In [1]: import numpy as np

In [2]: np.set_printoptions(precision=2, suppress=True, linewidth=140, sign=" ")

In [3]: E = np.array([[-1.0, -3.0], [0.0, 0.0]])

In [4]: print(np.unique(E.round(6), axis=0).shape)
(2, 2)

In [5]: print(np.allclose(E[:-1].T @ np.linalg.lstsq(E[:-1].T, E[-1])[0], E[-1]))
True

In [6]: print(round(float(np.trace(np.linalg.pinv(E) @ E)), 2))
1.0

In [7]: J = np.array([[0.2, 0.8, 1.3], [0.5, -0.8, -0.1], [0.8, 0.8, 1.0], [0.7, 0.9, 0.4]])

In [8]: Q, Rm = np.linalg.qr(J)

In [9]: print(np.allclose(Rm.T @ Rm, J.T @ J))
True

In [10]: print(np.round(Q.T @ Q, 2) + 0)
[[ 1.  0.  0.]
 [ 0.  1.  0.]
 [ 0.  0.  1.]]

In [11]: print(Q @ Rm)
[[ 0.2  0.8  1.3]
 [ 0.5 -0.8 -0.1]
 [ 0.8  0.8  1. ]
 [ 0.7  0.9  0.4]]

In [12]: data = np.array([[0, -1, 0], [0, 0, -1], [0, 0, 0]])

In [13]: U, sig, VT = np.linalg.svd(data)

In [14]: V = VT[:(sig > 1e-8).sum()]

In [15]: rng = np.random.default_rng(914455)

In [16]: x0 = data[1] + 4 * data[0] + rng.integers(2) * np.eye(3)[2]

In [17]: print(x0)
[ 0. -4. -1.]

In [18]: print(np.diag(V.T @ V))
[ 0.  1.  1.]

In [19]: print(np.linalg.matrix_rank(np.vstack([data, x0])))
2

In [20]: print(np.allclose(V.T @ V @ x0, x0))
True

In [21]: print(V.T @ V)
[[ 0.  0.  0.]
 [ 0.  1.  0.]
 [ 0.  0.  1.]]

In [22]: B = np.array([[6, -2], [-5, -1], [-3, -3]])

In [23]: print(np.einsum("ij,ij->i", data, data))
[ 1  1  0]

In [24]: print(np.einsum("ik,kj->ij", data, B))
[[ 5  1]
 [ 3  3]
 [ 0  0]]

In [25]: print(data @ B)
[[ 5  1]
 [ 3  3]
 [ 0  0]]

In [26]: print(np.linalg.matrix_rank(np.vstack([data, B.T])))
3

In [27]: print(np.einsum("ij->j", data))
[ 0 -1 -1]

In [28]: print(B.T @ data.T)
[[ 5  3  0]
 [ 1  3  0]]

In [29]: r = np.linalg.matrix_rank(data)

In [30]: print(r)
2

In [31]: ns = np.linalg.svd(data)[2][r:].T

In [32]: print(ns[:, 0] / ns[np.abs(ns[:, 0]).round(6).argmax(), 0])
[ 1.  0.  0.]

In [33]: print(ns @ ns.T)
[[ 1.  0.  0.]
 [ 0.  0.  0.]
 [ 0.  0.  0.]]

In [34]: print([int(np.linalg.matrix_rank(data[:i])) for i in range(1, len(data) + 1)])
[1, 2, 2]

In [35]: print(data @ ns)
[[ 0.]
 [ 0.]
 [ 0.]]

In [36]: print(np.linalg.matrix_rank(data.T @ data), np.linalg.matrix_rank(data @ data.T))
2 2

In [37]: print(ns.shape)
(3, 1)

In [38]: proj = np.triu(np.array([[-1, -2, 0], [-2, 2, 1], [-2, 1, 1]]), 1) + np.eye(3)

In [39]: B = proj @ data @ np.linalg.inv(proj)

In [40]: print(proj @ data - data @ proj)
[[ 0.  0.  3.]
 [ 0.  0.  0.]
 [ 0.  0.  0.]]

In [41]: print(round(float(np.linalg.det(B)), 2))
0.0

In [42]: print(np.poly(B))
[ 1.  0.  0.  0.]

In [43]: print(np.trace(B), np.trace(data))
0.0 0

In [44]: B = np.array([[0, 3, 1], [4, 8, 4]])

In [45]: Z = np.kron(B, data)

In [46]: print(Z)
[[ 0  0  0  0 -3  0  0 -1  0]
 [ 0  0  0  0  0 -3  0  0 -1]
 [ 0  0  0  0  0  0  0  0  0]
 [ 0 -4  0  0 -8  0  0 -4  0]
 [ 0  0 -4  0  0 -8  0  0 -4]
 [ 0  0  0  0  0  0  0  0  0]]

In [47]: print(Z.shape)
(6, 9)

In [48]: Q, _ = np.linalg.qr(np.array([[-0.3, 0.9, -0.5], [-1.0, 0.5, 1.6], [2.4, -1.0, -0.4]]))

In [49]: V, _ = np.linalg.qr(np.array([[-0.9, -0.3, -0.8, -1.3],
    ...:     [0.9, 0.3, -0.6, 0.4],
    ...:     [-0.2, 0.9, -1.5, -2.3],
    ...:     [-0.4, -0.8, -0.1, -0.3]]))

In [50]: sig = 5 * 0.7 ** np.arange(3)

In [51]: X = Q[:, :3] * sig @ V[:3]

In [52]: print(X)
[[ 2.73 -0.33 -2.08 -0.7 ]
 [ 1.05  1.81 -0.15  2.09]
 [-2.86  0.88 -2.45 -2.67]]

In [53]: x0 = np.array([3, -5, -3, -1])

In [54]: a = np.maximum(X @ x0, 0)

In [55]: print(np.flatnonzero(a > 1e-9))
[ 0]

In [56]: print(X * (a > 1e-9)[:, None])
[[ 2.73 -0.33 -2.08 -0.7 ]
 [ 0.    0.   -0.    0.  ]
 [-0.    0.   -0.   -0.  ]]

In [57]: F = np.loadtxt("data.csv", delimiter=",")

In [58]: print(F)
[[ 0.76  0.56 -0.32]
 [ 0.    0.5   0.87]
 [-0.65  0.66 -0.38]]

In [59]: B = np.array([[1, 1], [0, 0]])

In [60]: Z = np.kron(B, F)

In [61]: print(np.linalg.matrix_rank(Z))
3

In [62]: print(np.round(np.linalg.norm(Z, 2), 2), round(float(np.linalg.norm(B, 2) * np.linalg.norm(F, 2)), 2))
1.41 1.41

In [63]: M = np.array([[2, 0, 3, 3], [0, 1, 2, 3], [1, 2, 0, 0]])

In [64]: M[0] = M[1]

In [65]: print(M)
[[ 0  1  2  3]
 [ 0  1  2  3]
 [ 1  2  0  0]]

In [66]: print(np.round(M @ np.linalg.pinv(M) @ M, 2) + 0)
[[ 0.  1.  2.  3.]
 [ 0.  1.  2.  3.]
 [ 1.  2.  0.  0.]]

In [67]: print(np.allclose(M[:-1].T @ np.linalg.lstsq(M[:-1].T, M[-1])[0], M[-1]))
False

In [68]: print(np.linalg.lstsq(M[:-1].T, M[-1])[2])
1

In [69]: print(np.abs(np.diag(np.linalg.qr(M)[1])) > 1e-9)
[ True  True False]

In [70]: print(round(np.trace(np.linalg.pinv(M) @ M), 2))
2.0

In [71]: feats = np.abs(np.array([[1, -4, 4, -5], [5, -2, 2, -2], [-2, -1, 4, 3], [-5, 0, 1, 5]])) + np.eye(4)

In [72]: feats = feats / feats.sum(axis=1, keepdims=True)

In [73]: print(feats)
[[ 0.13  0.27  0.27  0.33]
 [ 0.42  0.25  0.17  0.17]
 [ 0.18  0.09  0.45  0.27]
 [ 0.42  0.    0.08  0.5 ]]

In [74]: W = np.array([[-5, 3, -5, 1], [4, 4, 1, 2], [0, -3, -2, 1], [5, -5, -1, -5]])

In [75]: coef = np.array([-2, 2, 1, 2])

In [76]: H = np.maximum(X @ W + coef, 0)

In [77]: print(H)
[[  0.    18.61   0.     5.49]
 [ 10.45   2.42   0.     0.  ]
 [  2.47  17.68  23.75  11.82]]

In [78]: print(np.linalg.matrix_rank(H))
3

In [79]: Z = np.array([[0, 1], [1, 0], [0, 2], [1, 0]])

In [80]: print(W @ Z)
[[  4 -15]
 [  6   6]
 [ -2  -4]
 [-10   3]]

In [81]: u, r1 = feats[1], feats[3]

In [82]: print(round(u @ u, 2))
0.29

In [83]: pr = (u @ r1) / (u @ u) * u

In [84]: print(pr)
[ 0.39  0.23  0.15  0.15]

In [85]: print((r1 - pr) @ u)
0.0

In [86]: print(r1 - pr)
[ 0.03 -0.23 -0.07  0.35]

In [87]: print(np.round(np.linalg.norm(u + r1) ** 2 + np.linalg.norm(u - r1) ** 2, 2))
1.44

In [88]: print(feats.sum(axis=1))
[ 1.  1.  1.  1.]

In [89]: print(feats @ np.ones(4))
[ 1.  1.  1.  1.]

In [90]: print(np.sort(np.abs(np.linalg.eigvals(feats)))[::-1])
[ 1.    0.29  0.29  0.23]

In [91]: pr = np.eye(4)[3]

In [92]: for _ in range(7):
    ...:     pr = pr @ feats
    ...:     print(pr.round(2))
    ...: 
[ 0.42  0.    0.08  0.5 ]
[ 0.28  0.12  0.19  0.41]
[ 0.29  0.12  0.22  0.37]
[ 0.28  0.13  0.23  0.36]
[ 0.28  0.13  0.23  0.36]
[ 0.28  0.13  0.23  0.36]
[ 0.28  0.13  0.23  0.36]

In [93]: mat = np.load("test14.npy")

In [94]: print(mat)
[[ 0  2  0  0]
 [ 0  2  0  0]
 [ 0  0  0  2]
 [ 0  0  0  2]]

In [95]: U, sig, VT = np.linalg.svd(mat)

In [96]: print(sig)
[ 2.83  2.83  0.    0.  ]

In [97]: B = U[:, :2] @ np.diag(sig[:2]) @ VT[:2]

In [98]: print(np.linalg.matrix_rank(B))
2

In [99]: print(round(np.linalg.norm(mat - B, 2), 2), sig[2])
0.0 0.0

In [100]: print(round(np.abs(mat - B).max(), 2))
0.0

In [101]: x0 = np.array([8, 1, -1, 6])

In [102]: a = np.maximum(mat @ x0, 0)

In [103]: print(np.flatnonzero(a > 1e-9))
[ 0  1  2  3]

In [104]: print(a)
[  2   2  12  12]

In [105]: print(np.maximum(mat @ (3 * x0), 0))
[  6   6  36  36]

In [106]: print(np.tanh(mat @ x0))
[ 0.96  0.96  1.    1.  ]

In [107]: U, sig, VT = np.linalg.svd(mat)

In [108]: V = VT[:(sig > 1e-8).sum()]

In [109]: x0 = mat[3] + 5 * mat[1] + rng.integers(2) * np.eye(4)[3]

In [110]: print(x0)
[  0.  10.   0.   2.]

In [111]: print(V.T @ V)
[[ 0.  0.  0.  0.]
 [ 0.  1.  0.  0.]
 [ 0.  0.  0.  0.]
 [ 0.  0.  0.  1.]]

In [112]: print(np.allclose(V.T @ V @ x0, x0))
True

In [113]: print(np.diag(V.T @ V))
[ 0.  1.  0.  1.]
